In [1]: import numpy as np

In [2]: np.set_printoptions(precision=1, suppress=True, linewidth=120)

In [3]: def tidy(a):
   ...:     return np.round(a, 1) + 0
   ...: 

In [4]: W0 = np.load("block14.npy")

In [5]: print(W0)
[[ 1 -1  1 -1]
 [ 1  0  0  0]
 [ 1  1  1  1]
 [ 1  2  4  8]
 [ 1  3  9 27]
 [ 1  4 16 64]]

In [6]: # column 3 is much longer than the rest

In [7]: U, sigma = np.linalg.svd(W0)
ValueError: too many values to unpack (expected 2)


In [8]: U, sigma, Vt = np.linalg.svd(W0, full_matrices=False)

In [9]: np.allclose(U * sigma @ Vt, W0)
Out[9]: True

In [10]: tidy(sigma / sigma[0])
Out[10]: array([1. , 0.1, 0. , 0. ])

In [11]: tidy(U.T @ W0 @ Vt.T)
Out[11]: 
array([[72.6,  0. ,  0. ,  0. ],
       [ 0. ,  3.8,  0. ,  0. ],
       [ 0. ,  0. ,  1.7,  0. ],
       [ 0. ,  0. ,  0. ,  1.1]])

In [12]: tidy(sigma)
Out[12]: array([72.6,  3.8,  1.7,  1.1])

In [13]: (sigma > 1e-8).sum()
Out[13]: np.int64(4)

In [14]: M2 = W0[0, 0] * W0[1:] - np.outer(W0[1:, 0], W0[0])

In [15]: M2
Out[15]: 
array([[ 0,  1, -1,  1],
       [ 0,  2,  0,  2],
       [ 0,  3,  3,  9],
       [ 0,  4,  8, 28],
       [ 0,  5, 15, 65]])

In [16]: np.linalg.matrix_rank(M2), np.linalg.matrix_rank(W0)
Out[16]: (np.int64(3), np.int64(4))

In [17]: np.flatnonzero(~M2.round(6).any(axis=1))
Out[17]: array([], dtype=int64)
